% python3 -q
>>> import numpy as np
>>> np.set_printoptions(suppress=True, linewidth=120)
>>> feats = np.load("mat.npy")
>>> feats
array([[ 2,  6,  5,  4,  5,  6,  4,  2,  2,  5,  3,  2,  5,  4],
       [ 1,  5,  4,  3,  4,  5,  3,  1,  1,  4,  2,  1,  4,  3],
       [ 4,  8,  7,  6,  7,  8,  6,  4,  4,  7,  5,  4,  7,  6],
       [ 3,  7,  6,  5,  6,  7,  5,  3,  3,  6,  4,  3,  6,  5],
       [-1,  3,  2,  1,  2,  3,  1, -1, -1,  2,  0, -1,  2,  1]])
>>> np.round(np.linalg.norm(feats), 3)
np.float64(36.401)
>>> np.abs(feats).max()
np.int64(8)
>>> feats.sum(axis=0)
array([ 9, 29, 24, 19, 24, 29, 19,  9,  9, 24, 14,  9, 24, 19])
>>> feats.sum(axis=1)
array([55, 41, 83, 69, 13])
>>> np.linalg.matrix_rank(feats, rtol=0.1)
np.int64(2)
>>> np.linalg.cond(feats) > 100
np.True_
>>> np.round(np.trace(np.linalg.pinv(feats) @ feats), 3)
np.float64(2.0)
>>> np.allclose(feats[:-1].T @ np.linalg.lstsq(feats[:-1].T, feats[-1])[0], feats[-1])
True
>>> np.round(feats @ np.linalg.pinv(feats) @ feats, 3) + 0
array([[ 2.,  6.,  5.,  4.,  5.,  6.,  4.,  2.,  2.,  5.,  3.,  2.,  5.,  4.],
       [ 1.,  5.,  4.,  3.,  4.,  5.,  3.,  1.,  1.,  4.,  2.,  1.,  4.,  3.],
       [ 4.,  8.,  7.,  6.,  7.,  8.,  6.,  4.,  4.,  7.,  5.,  4.,  7.,  6.],
       [ 3.,  7.,  6.,  5.,  6.,  7.,  5.,  3.,  3.,  6.,  4.,  3.,  6.,  5.],
       [-1.,  3.,  2.,  1.,  2.,  3.,  1., -1., -1.,  2.,  0., -1.,  2.,  1.]])
>>> np.unique(feats.round(6), axis=0).shape
(5, 14)
>>> U, s, VT = np.linalg.svd(feats)
>>> s.round(3) + 0
array([36.083,  4.798,  0.   ,  0.   ,  0.   ])
>>> B = U[:, :2] @ np.diag(s[:2]) @ VT[:2]
>>> round(float(np.linalg.norm(feats - B) / np.linalg.norm(feats)), 3)
0.0
>>> B.round(3) + 0
array([[ 2.,  6.,  5.,  4.,  5.,  6.,  4.,  2.,  2.,  5.,  3.,  2.,  5.,  4.],
       [ 1.,  5.,  4.,  3.,  4.,  5.,  3.,  1.,  1.,  4.,  2.,  1.,  4.,  3.],
       [ 4.,  8.,  7.,  6.,  7.,  8.,  6.,  4.,  4.,  7.,  5.,  4.,  7.,  6.],
       [ 3.,  7.,  6.,  5.,  6.,  7.,  5.,  3.,  3.,  6.,  4.,  3.,  6.,  5.],
       [-1.,  3.,  2.,  1.,  2.,  3.,  1., -1., -1.,  2.,  0., -1.,  2.,  1.]])
>>> round(float(np.linalg.norm(feats - B, 2)), 3), round(s[2], 3)
(0.0, np.float64(0.0))
>>> np.linalg.matrix_rank(B)
np.int64(2)
>>> U, s, VT = np.linalg.svd(feats)
>>> V = VT[:(s > 1e-8).sum()]
>>> rng = np.random.default_rng(922)
>>> x0 = feats[2] + 2 * feats[3] + rng.integers(2) * np.eye(14)[6]
>>> x0
array([10., 22., 19., 16., 19., 22., 17., 10., 10., 19., 13., 10., 19., 16.])
>>> np.round(np.diag(V.T @ V), 3)
array([0.2  , 0.22 , 0.111, 0.072, 0.111, 0.22 , 0.072, 0.2  , 0.2  , 0.111, 0.101, 0.2  , 0.111, 0.072])
>>> round(float(np.linalg.norm(x0 - V.T @ V @ x0)), 3)
0.964
>>> X = np.loadtxt("sample4.csv", delimiter=",")
>>> X.round(3)
array([[ 5.88 ,  7.229,  3.132,  1.832],
       [ 3.551,  6.365,  4.791, -4.891],
       [-0.466,  2.334,  3.967, -8.866],
       [ 2.615,  0.4  , -2.689,  9.261],
       [-4.647, -3.495,  0.74 , -8.102],
       [-2.982, -0.911,  2.405, -9.192],
       [ 0.601, -2.174, -3.904,  8.926],
       [ 0.647, -2.119, -3.881,  8.946],
       [ 3.365,  1.465, -2.082,  9.066],
       [ 3.998,  2.426, -1.48 ,  8.714],
       [ 1.603, -0.94 , -3.366,  9.231],
       [ 2.104, -0.29 , -3.05 ,  9.284],
       [-5.903, -6.284, -1.733, -4.76 ],
       [-0.4  ,  2.411,  3.997, -8.835],
       [ 2.122, -0.266, -3.038,  9.284],
       [-1.751, -4.747, -4.694,  7.237],
       [ 1.91 , -0.545, -3.177,  9.272],
       [ 5.53 ,  7.403,  3.822, -0.09 ],
       [-1.616, -4.612, -4.667,  7.371],
       [-5.051, -7.302, -4.274,  1.701],
       [ 3.795,  6.552,  4.757, -4.477],
       [-1.818, -4.813, -4.707,  7.168],
       [ 5.978,  6.791,  2.376,  3.536],
       [ 5.746,  5.764,  1.176,  5.69 ],
       [-5.712, -5.671, -1.083, -5.835],
       [ 4.649,  7.113,  4.502, -2.742],
       [-0.661,  2.103,  3.875, -8.951],
       [-5.761, -5.807, -1.219, -5.622],
       [-2.936, -0.847,  2.442, -9.203],
       [ 5.949,  7.071,  2.816,  2.584],
       [-5.77 , -5.833, -1.246, -5.58 ],
       [-2.67 , -0.476,  2.648, -9.254],
       [-0.191,  2.655,  4.088, -8.729],
       [ 2.304,  5.282,  4.779, -6.63 ],
       [-1.703,  0.812,  3.306, -9.247],
       [-0.843,  1.884,  3.785, -9.023],
       [ 2.563,  0.328, -2.728,  9.267],
       [ 5.968,  6.649,  2.181,  3.926],
       [ 5.102,  7.321,  4.238, -1.555],
       [ 3.995,  6.698,  4.718, -4.113],
       [-4.407, -6.972, -4.6  ,  3.288],
       [-5.792, -5.901, -1.315, -5.468],
       [ 3.156,  1.161, -2.262,  9.142],
       [ 4.073,  6.753,  4.7  , -3.965]])
>>> round(np.linalg.norm(feats) ** 2 / np.linalg.norm(feats, 2) ** 2, 3)
np.float64(1.018)
>>> np.round(np.linalg.norm(feats, axis=0), 3)
array([ 5.568, 13.528, 11.402,  9.327, 11.402, 13.528,  9.327,  5.568,  5.568, 11.402,  7.348,  5.568, 11.402,  9.327])
>>> round(float(np.linalg.norm(feats, "nuc")), 3)
40.881
>>> labels = X[:, 3] > np.median(X[:, 3])
>>> f = X[labels].mean(axis=0) - X[~labels].mean(axis=0)
>>> ((X - X.mean(axis=0)) @ f > 0).astype(int)
array([1, 0, 0, 1, 0, 0, 1, 1, 1, 1, 1, 1, 0, 0, 1, 1, 1, 0, 1, 1, 0, 1, 1, 1, 0, 0, 0, 0, 0, 1, 0, 0, 0, 0, 0, 0, 1,
       1, 0, 0, 1, 0, 1, 0])
>>> round(float((((X - X.mean(axis=0)) @ f > 0) == labels).mean()), 3)
0.977
>>> np.argsort(-np.abs(f).round(6), kind="stable")
array([3, 2, 0, 1])
>>> labels.astype(int)
array([1, 0, 0, 1, 0, 0, 1, 1, 1, 1, 1, 1, 0, 0, 1, 1, 1, 1, 1, 1, 0, 1, 1, 1, 0, 0, 0, 0, 0, 1, 0, 0, 0, 0, 0, 0, 1,
       1, 0, 0, 1, 0, 1, 0])
>>> f.round(3)
array([ 2.912, -0.507, -4.374, 13.167])
>>> B = X + rng.integers(-2, 3, (44, 2)) @ rng.integers(-2, 3, (2, 4))
>>> B.round(3)
array([[  5.88 ,   7.229,   7.132,   1.832],
       [  3.551,   2.365,   8.791,  -8.891],
       [ -0.466,   2.334,   3.967,  -8.866],
       [  2.615,   0.4  ,   1.311,   9.261],
       [ -4.647,   0.505,   2.74 ,  -4.102],
       [ -2.982,  -4.911,  -1.595, -13.192],
       [  0.601,  -4.174,  -3.904,   6.926],
       [  0.647,  -4.119,  -7.881,   6.946],
       [  3.365,  -2.535,  -6.082,   5.066],
       [  3.998,  -1.574,   2.52 ,   4.714],
       [  1.603,  -2.94 ,  -1.366,   7.231],
       [  2.104,  -2.29 ,  -5.05 ,   7.284],
       [ -5.903,  -2.284,  -1.733,  -0.76 ],
       [ -0.4  ,   4.411,   1.997,  -6.835],
       [  2.122,   1.734,   0.962,  11.284],
       [ -1.751,  -8.747,  -8.694,   3.237],
       [  1.91 ,   3.455,  -5.177,  13.272],
       [  5.53 ,   3.403,   1.822,  -4.09 ],
       [ -1.616,  -0.612,  -4.667,  11.371],
       [ -5.051,  -9.302,  -8.274,  -0.299],
       [  3.795,  10.552,   6.757,  -0.477],
       [ -1.818,  -4.813,  -2.707,   7.168],
       [  5.978,   8.791,  -1.624,   5.536],
       [  5.746,   1.764,   3.176,   1.69 ],
       [ -5.712,  -5.671,   0.917,  -5.835],
       [  4.649,   5.113,   8.502,  -4.742],
       [ -0.661,   2.103,   3.875,  -8.951],
       [ -5.761,  -9.807,   0.781,  -9.622],
       [ -2.936,  -0.847,  -1.558,  -9.203],
       [  5.949,  11.071,   0.816,   6.584],
       [ -5.77 ,  -5.833,  -3.246,  -5.58 ],
       [ -2.67 ,  -0.476,   2.648,  -9.254],
       [ -0.191,   0.655,   2.088, -10.729],
       [  2.304,   5.282,   8.779,  -6.63 ],
       [ -1.703,   2.812,   5.306,  -7.247],
       [ -0.843,   3.884,   7.785,  -7.023],
       [  2.563,   0.328,  -0.728,   9.267],
       [  5.968,   8.649,   4.181,   5.926],
       [  5.102,  11.321,   0.238,   2.445],
       [  3.995,   2.698,   0.718,  -8.113],
       [ -4.407,  -8.972,  -4.6  ,   1.288],
       [ -5.792,  -7.901,   0.685,  -7.468],
       [  3.156,   5.161,  -6.262,  13.142],
       [  4.073,   2.753,   8.7  ,  -7.965]])
>>> np.linalg.matrix_rank(B - X, tol=1e-8)
np.int64(2)
